In [1]: import numpy as np

In [2]: from numpy import linalg as LA

In [3]: np.set_printoptions(precision=2, suppress=True, linewidth=120)

In [4]: K = np.load("sample17.npy")

In [5]: print(K)
[[ -5.82 -15.22  26.43  -8.43]
 [ -5.37 -11.48  18.88  -6.29]
 [ -4.48  -7.53  10.92  -4.03]
 [ -4.29  -6.93   9.71  -3.68]
 [ -4.15  -6.55   8.96  -3.47]
 [ -4.    -6.13   8.12  -3.23]
 [ -3.53  -5.03   5.96  -2.59]
 [ -2.91  -3.85   3.73  -1.92]
 [ -1.55  -1.97   0.64  -0.87]
 [ -0.43  -0.72  -0.27  -0.27]
 [ -0.17  -0.36  -0.2   -0.13]
 [ -0.43   2.12   1.43   0.66]
 [ -1.69   4.15   1.99   1.34]
 [ -3.32   6.44   1.95   2.16]
 [ -3.81   7.11   1.85   2.41]
 [ -4.34   7.82   1.7    2.67]
 [ -4.67   8.26   1.6    2.84]
 [ -5.33   9.14   1.35   3.17]
 [ -7.11  11.49   0.51   4.08]
 [ -7.13  11.53   0.5    4.1 ]
 [ -9.7   14.93  -1.08   5.45]
 [-12.95  19.24  -3.52   7.19]
 [-13.07  19.4   -3.61   7.26]
 [-14.28  21.01  -4.62   7.92]]

In [6]: LA.matrix_rank(K, rtol=0.1)
Out[6]: np.int64(3)

In [7]: round(float(LA.norm(K, 2) / LA.norm(K)), 2)
Out[7]: 0.84

In [8]: Y = K / np.sqrt((K ** 2).mean(axis=1, keepdims=True))

In [9]: LA.norm(Y, axis=1)
Out[9]: array([2., 2., 2., 2., 2., 2., 2., 2., 2., 2., 2., 2., 2., 2., 2., 2., 2., 2., 2., 2., 2., 2., 2., 2.])

In [10]: O, _ = LA.qr(np.array([[0.8, -1.6, -0.6], [0.9, -0.1, -1.0], [-0.8, 1.1, -0.7]]))

In [11]: evals = np.array([2, 0, 0])

In [12]: X = O @ np.diag(evals) @ O.T

In [13]: X
Out[13]: 
array([[ 0.61,  0.69, -0.61],
       [ 0.69,  0.78, -0.69],
       [-0.61, -0.69,  0.61]])

In [14]: left, sig, VT = LA.svd(X)

In [15]: V = VT[:(sig > 1e-8).sum()]

In [16]: rng = np.random.default_rng(79)

In [17]: vec = X[0] + 3 * X[1] + rng.integers(2) * np.eye(3)[0]

In [18]: vec
Out[18]: array([ 2.68,  3.01, -2.68])

In [19]: V.T @ V
Out[19]: 
array([[ 0.31,  0.34, -0.31],
       [ 0.34,  0.39, -0.34],
       [-0.31, -0.34,  0.31]])

In [20]: print(np.allclose(V.T @ V @ vec, vec))
True

In [21]: X @ LA.pinv(X) @ X
Out[21]: 
array([[ 0.61,  0.69, -0.61],
       [ 0.69,  0.78, -0.69],
       [-0.61, -0.69,  0.61]])

In [22]: np.abs(np.diag(LA.qr(X)[1])) > 1e-9
Out[22]: array([ True, False, False])

In [23]: print(np.allclose(X[:-1].T @ LA.lstsq(X[:-1].T, X[-1])[0], X[-1]))
True

In [24]: np.unique(X.round(6), axis=0).shape
Out[24]: (3, 3)

In [25]: Y = np.array([[3, -1, -1], [-2, 2, 0], [1, 1, 1]])

In [26]: LA.matrix_rank(X @ Y)
Out[26]: np.int64(1)

In [27]: print(np.einsum("ik,kj->ij", X, Y))
[[-0.15  0.15 -1.22]
 [-0.17  0.17 -1.38]
 [ 0.15 -0.15  1.22]]

In [28]: np.vstack([X, Y.T]).shape
Out[28]: (6, 3)

In [29]: X @ Y
Out[29]: 
array([[-0.15,  0.15, -1.22],
       [-0.17,  0.17, -1.38],
       [ 0.15, -0.15,  1.22]])

In [30]: Y.T @ X.T
Out[30]: 
array([[-0.15, -0.17,  0.15],
       [ 0.15,  0.17, -0.15],
       [-1.22, -1.38,  1.22]])

In [31]: np.einsum("ij,ij->i", X, X)
Out[31]: array([1.22, 1.55, 1.22])

In [32]: LA.matrix_rank(X, rtol=0.1)
Out[32]: np.int64(1)

In [33]: [round(float(x), 2) for x in LA.svd(X, compute_uv=False)[:3]]
Out[33]: [2.0, 0.0, 0.0]

In [34]: def softmax(z):
    ...:     e = np.exp(z - z.max(axis=-1, keepdims=True))
    ...:     return e / e.sum(axis=-1, keepdims=True)
    ...: 

In [35]: softmax(X[1] + -1)
Out[35]: array([0.43, 0.47, 0.11])

In [36]: np.round(softmax(10 * X[1]), 2) + 0
Out[36]: array([0.3, 0.7, 0. ])

In [37]: softmax(X).sum(axis=1)
Out[37]: array([1., 1., 1.])

In [38]: S = X @ X.T / np.sqrt(3)

In [39]: softmax(S).round(6).argmax(axis=1)
Out[39]: array([1, 1, 2])

In [40]: print(softmax(S)[1] @ X)
[ 0.54  0.61 -0.54]

In [41]: M = np.load("a.npy")

In [42]: M
Out[42]: 
array([[-3, -3],
       [-3, -6]])

In [43]: np.poly(M)
Out[43]: array([1., 9., 9.])

In [44]: np.einsum("ii->", M)
Out[44]: np.int64(-9)

In [45]: C2 = M.T @ M

In [46]: np.diag(C2)
Out[46]: array([18, 45])

In [47]: LA.eigvalsh(C2)[::-1]
Out[47]: array([61.69,  1.31])

In [48]: LA.svd(M, compute_uv=False) ** 2
Out[48]: array([61.69,  1.31])

In [49]: print((M @ M.T).shape)
(2, 2)

In [50]: C2
Out[50]: 
array([[18, 27],
       [27, 45]])

In [51]: np.trace(C2), (M ** 2).sum()
Out[51]: (np.int64(63), np.int64(63))

In [52]: labels = rng.permutation(2)

In [53]: labels
Out[53]: array([0, 1])

In [54]: Y = M[labels][:, labels]

In [55]: np.diag(Y)
Out[55]: array([-3, -6])

In [56]: O, Rm = LA.qr(M)

In [57]: np.round(O.T @ O, 2) + 0
Out[57]: 
array([[1., 0.],
       [0., 1.]])

In [58]: np.abs(np.diag(Rm))
Out[58]: array([4.24, 2.12])

In [59]: J = np.load("mat.npy")

In [60]: J
Out[60]: 
array([[ 0,  0,  0],
       [ 2,  0,  0],
       [ 0,  2,  0],
       [ 0,  5,  0],
       [ 0,  0,  0],
       [ 0, 11,  0],
       [ 5,  2,  0],
       [ 0,  0,  0],
       [ 0,  0,  0],
       [ 0,  0,  0],
       [10,  5,  0]])

In [61]: # rows 0 and 4 are equal

In [62]: left, sig, VT = LA.svd(J)

In [63]: sig
Out[63]: array([14.8 ,  9.43,  0.  ])

In [64]: Y = left[:, :2] @ np.diag(sig[:2]) @ VT[:2]

In [65]: round(float(LA.norm(J - Y) / LA.norm(J)), 2)
Out[65]: 0.0

In [66]: round(float(LA.norm(J - Y, 2)), 2), sig[2]
Out[66]: (0.0, np.float64(0.0))

In [67]: Y.round(2) + 0
Out[67]: 
array([[ 0.,  0.,  0.],
       [ 2.,  0.,  0.],
       [ 0.,  2.,  0.],
       [ 0.,  5.,  0.],
       [ 0.,  0.,  0.],
       [ 0., 11.,  0.],
       [ 5.,  2.,  0.],
       [ 0.,  0.,  0.],
       [ 0.,  0.,  0.],
       [ 0.,  0.,  0.],
       [10.,  5.,  0.]])

In [68]: LA.norm(K, axis=0)
Out[68]: array([31.52, 50.95, 39.17, 21.03])

In [69]: round(float(LA.norm(K, 2)), 2)
Out[69]: 62.55

In [70]: np.round(LA.norm(K[7], 1), 2), np.round(LA.norm(K[7], np.inf), 2)
Out[70]: (np.float64(12.41), np.float64(3.85))

In [71]: E = np.load("m.npy")

In [72]: E
Out[72]: 
array([[2.02, 0.  , 1.  ],
       [2.  , 1.02, 0.  ],
       [2.  , 0.  , 1.02]])

In [73]: labels = rng.permutation(3)

In [74]: Y = E[:, labels] * rng.choice([-1, 1], 3)

In [75]: Y
Out[75]: 
array([[ 2.02,  0.  , -1.  ],
       [ 2.  ,  1.02, -0.  ],
       [ 2.  ,  0.  , -1.02]])

In [76]: left, _, VT = LA.svd(E.T @ Y)

In [77]: np.round(left @ VT, 2) + 0
Out[77]: 
array([[ 1.,  0.,  0.],
       [ 0.,  1.,  0.],
       [ 0.,  0., -1.]])

In [78]: LA.matrix_rank(E, rtol=0.1)
Out[78]: np.int64(2)

In [79]: proj = np.triu(np.array([[6, 7, 7], [4, 3, 2], [8, 8, 9]]), 1) + np.eye(3)

In [80]: Y = proj @ E @ LA.inv(proj)

In [81]: Y
Out[81]: 
array([[  30.02, -203.  ,  204.  ],
       [   6.  ,  -40.98,   42.  ],
       [   2.  ,  -14.  ,   15.02]])

In [82]: np.argsort(-LA.norm(Y, axis=0).round(6), kind="stable")[:3]
Out[82]: array([2, 1, 0])

In [83]: [round(float(x), 2) for x in LA.svd(Y, compute_uv=False)[:3]]
Out[83]: [296.02, 0.89, 0.0]

In [84]: round(float(LA.norm(E[0] - E[2])), 2)
Out[84]: 0.03

In [85]: LA.norm(E, axis=1).argmax()
Out[85]: np.int64(0)

In [86]: np.round(E[0] @ E[2], 2)
Out[86]: np.float64(5.06)

In [87]: m1 = np.load("data.npy")

In [88]: print(m1)
[[ 1  4  1  4  1  4]
 [-3  3 -3  3 -3  3]
 [ 5 -3  5 -3  5 -3]
 [ 1  4  1  4  1  4]
 [-3  3 -3  3 -3  3]
 [ 5 -3  5 -3  5 -3]]

In [89]: left, sig, VT = LA.svd(m1)

In [90]: V = VT[:(sig > 1e-8).sum()]

In [91]: vec = m1[1] + -2 * m1[2] + rng.integers(2) * np.eye(6)[5]

In [92]: vec
Out[92]: array([-13.,   9., -13.,   9., -13.,   9.])

In [93]: LA.matrix_rank(np.vstack([m1, vec]))
Out[93]: np.int64(2)

In [94]: A = np.load("out0.npy")

In [95]: print(A)
[[15  5  5]
 [ 6  0  2]
 [12  2  4]]

In [96]: # rows and columns are dependent

In [97]: left, sig, VT = LA.svd(A)

In [98]: sig.round(2) + 0
Out[98]: array([21.78,  2.13,  0.  ])

In [99]: print(np.argmax(sig[:-1] / (sig[1:] + 1e-6)) + 1)
2

In [100]: Y = left[:, :2] @ np.diag(sig[:2]) @ VT[:2]

In [101]: Y.round(2) + 0
Out[101]: 
array([[15.,  5.,  5.],
       [ 6.,  0.,  2.],
       [12.,  2.,  4.]])

In [102]: LA.matrix_rank(Y)
Out[102]: np.int64(2)

In [103]: print(np.round(np.abs(A - Y).max(), 2))
0.0

In [104]: LA.cond(A) > 100
Out[104]: np.True_

In [105]: np.argsort(-LA.norm(A, axis=0).round(6), kind="stable")[:3]
Out[105]: array([0, 2, 1])

In [106]: print([round(float(x), 2) for x in LA.svd(A, compute_uv=False)[:3]])
[21.78, 2.13, 0.0]

In [107]: round(LA.norm(A, 2) / LA.norm(A), 2)
Out[107]: np.float64(1.0)

In [108]: np.round(A @ LA.pinv(A) @ A, 2) + 0
Out[108]: 
array([[15.,  5.,  5.],
       [ 6.,  0.,  2.],
       [12.,  2.,  4.]])

In [109]: np.allclose(A[:-1].T @ LA.lstsq(A[:-1].T, A[-1])[0], A[-1])
Out[109]: True

In [110]: W0 = np.load("case7.npy")

In [111]: W0
Out[111]: 
array([[ -1,   6,   0,  -5],
       [ -5,  11,   6,   2],
       [ -3,  18,   4,  -4],
       [-12,  17,  13,  -2],
       [ -5,  13,  11,   1],
       [ -6,  15,   5,  10],
       [-14,   6,  -1,  19],
       [-15,  14,   1,  21],
       [-18,  10,   6,  14],
       [-24,  19,  -3,  17],
       [-29,  21, -10,  25],
       [-20,  24,  -8,  26],
       [-25,  33, -16,  35],
       [-22,  24, -16,  39],
       [-13,  31, -17,  34],
       [ -4,  22, -18,  38],
       [ -2,  28, -16,  29],
       [  3,  20, -16,  38],
       [  9,  13, -23,  38],
       [ 18,  13, -19,  37],
       [ 10,   4, -17,  40],
       [ 10,   0, -13,  43],
       [  2,   6,  -8,  40],
       [  7,   7,   0,  33],
       [  6,  16,  -8,  34]])

In [112]: proj = W0 @ LA.solve(W0.T @ W0, W0.T)

In [113]: np.round(LA.eigvalsh(proj), 2) + 0
Out[113]: array([0., 0., 0., 0., 0., 0., 0., 0., 0., 0., 0., 0., 0., 0., 0., 0., 0., 0., 0., 0., 0., 1., 1., 1., 1.])

In [114]: LA.matrix_rank(np.eye(25) - proj)
Out[114]: np.int64(21)

In [115]: print(round(float(np.trace(proj)), 2))
4.0
